$ python3 -q
>>> import numpy as np
>>> np.set_printoptions(suppress=True, linewidth=120)
>>> Y = np.array([[1, 0], [-2, -1]])
>>> E = np.tile(Y, (2, 2))
>>> print(E)
[[ 1  0  1  0]
 [-2 -1 -2 -1]
 [ 1  0  1  0]
 [-2 -1 -2 -1]]
>>> # rank 2
>>> U, s, Vh = np.linalg.svd(E)
>>> print(np.argmax(s[:-1] / (s[1:] + 1e-6)) + 1)
2
>>> Y = U[:, :2] @ np.diag(s[:2]) @ Vh[:2]
>>> print(round(np.abs(E - Y).max(), 2))
0.0
>>> U, s, Vh = np.linalg.svd(E)
>>> V = Vh[:(s > 1e-8).sum()]
>>> rng = np.random.default_rng(549374)
>>> x0 = E[0] + -3 * E[3] + rng.integers(2) * np.eye(4)[2]
>>> print(x0)
[7. 3. 8. 3.]
>>> print(np.allclose(V.T @ V @ x0, x0))
False
>>> print(np.round(np.diag(V.T @ V), 2))
[0.5 0.5 0.5 0.5]
>>> print(np.linalg.matrix_rank(np.vstack([E, x0])))
3
>>> print(np.round(np.linalg.eigvals(E), 2) + 0)
[ 2. -2.  0.  0.]
>>> print(round(float(np.linalg.det(2 * E)), 2), np.round(np.linalg.det(E), 2))
0.0 0.0
>>> print(np.einsum("ii->", E))
0
>>> print(round(np.linalg.det(E.T), 2))
0.0
>>> print(np.round(np.linalg.det(E[::-1]), 2))
0.0
>>> m1 = np.loadtxt("mat.csv", delimiter=",")
>>> print(m1.round(2))
[[  0.1    0.36 -14.94   7.23   5.38   9.07  -1.33  -3.38]
 [  0.37  -1.82  -9.94   9.56  10.58   8.55  -3.38   3.15]
 [ -0.4    2.08   9.06  -9.68 -11.06  -8.3    3.59  -3.96]
 [ -0.17   2.23 -15.97   3.46  -0.52   7.44   0.81  -8.46]
 [ -0.55   3.63   1.34  -9.1  -12.92  -5.28   4.55  -9.29]
 [ -0.07  -0.61  15.27  -6.81  -4.66  -8.96   1.06   4.1 ]
 [  0.37  -1.81  -9.99   9.55  10.55   8.56  -3.37   3.1 ]
 [ -0.53   3.32   3.36  -9.48 -12.77  -6.19   4.42  -8.16]
 [ -0.55   4.23  -7.6   -5.68 -11.02  -0.33   4.23 -12.34]
 [  0.04   0.8  -15.48   6.48   4.1    8.86  -0.85  -4.65]
 [ -0.48   4.   -11.46  -3.06  -8.52   2.41   3.49 -12.36]
 [ -0.44   3.85 -12.46  -2.17  -7.57   3.23   3.19 -12.13]
 [  0.57  -3.95   1.46   8.34  12.78   3.9   -4.61  10.6 ]
 [  0.3   -3.04  15.11  -1.12   3.66  -5.9   -1.9   10.45]
 [  0.56  -3.72  -0.63   8.93  12.92   4.95  -4.58   9.65]
 [  0.24  -2.7   15.62  -2.18   2.27  -6.64  -1.42   9.63]
 [  0.58  -4.14   3.87   7.47  12.35   2.59  -4.55  11.48]
 [  0.56  -3.69  -0.89   9.    12.92   5.07  -4.57   9.52]
 [  0.03  -1.31  15.88  -5.54  -2.57  -8.5    0.29   6.03]
 [ -0.28   1.03  12.25  -8.97  -8.89  -9.04   2.69  -0.69]
 [  0.09   0.42 -15.02   7.13   5.22   9.05  -1.27  -3.55]
 [  0.58  -4.15   4.03   7.4   12.31   2.5   -4.55  11.53]
 [ -0.14  -0.06  14.49  -7.67  -6.19  -9.15   1.64   2.53]
 [  0.28  -1.04 -12.21   8.98   8.92   9.04  -2.7    0.72]
 [  0.05   0.75 -15.42   6.58   4.27   8.9   -0.92  -4.48]
 [ -0.34   1.58  10.72  -9.41 -10.09  -8.74   3.18  -2.38]
 [  0.54  -3.41  -2.85   9.4   12.83   5.97  -4.46   8.46]
 [ -0.14   2.05 -16.03   3.9    0.1    7.69   0.59  -8.01]
 [  0.24  -2.71  15.61  -2.15   2.31  -6.62  -1.44   9.66]
 [ -0.49   4.07 -10.84  -3.54  -9.02   1.93   3.64 -12.44]
 [  0.58  -4.04   2.43   8.02  12.64   3.39  -4.6   10.99]
 [  0.36  -3.41  14.24   0.21   5.31  -4.89  -2.45  11.28]
 [  0.11  -1.87  16.05  -4.32  -0.72  -7.92  -0.37   7.54]
 [ -0.52   4.15  -9.82  -4.29  -9.76   1.18   3.87 -12.49]
 [  0.5   -2.99  -5.17   9.69  12.45   6.94  -4.23   7.  ]
 [ -0.36   3.38 -14.34  -0.07  -5.14   5.     2.4  -11.2 ]
 [  0.35  -3.36  14.39   0.01   5.07  -5.04  -2.37  11.17]]
>>> r0 = np.array([1, 2])
>>> print(np.round(np.convolve(m1[25], r0), 2))
[ -0.34   0.89  13.87  12.02 -28.92 -28.92 -14.31   3.97  -4.76]
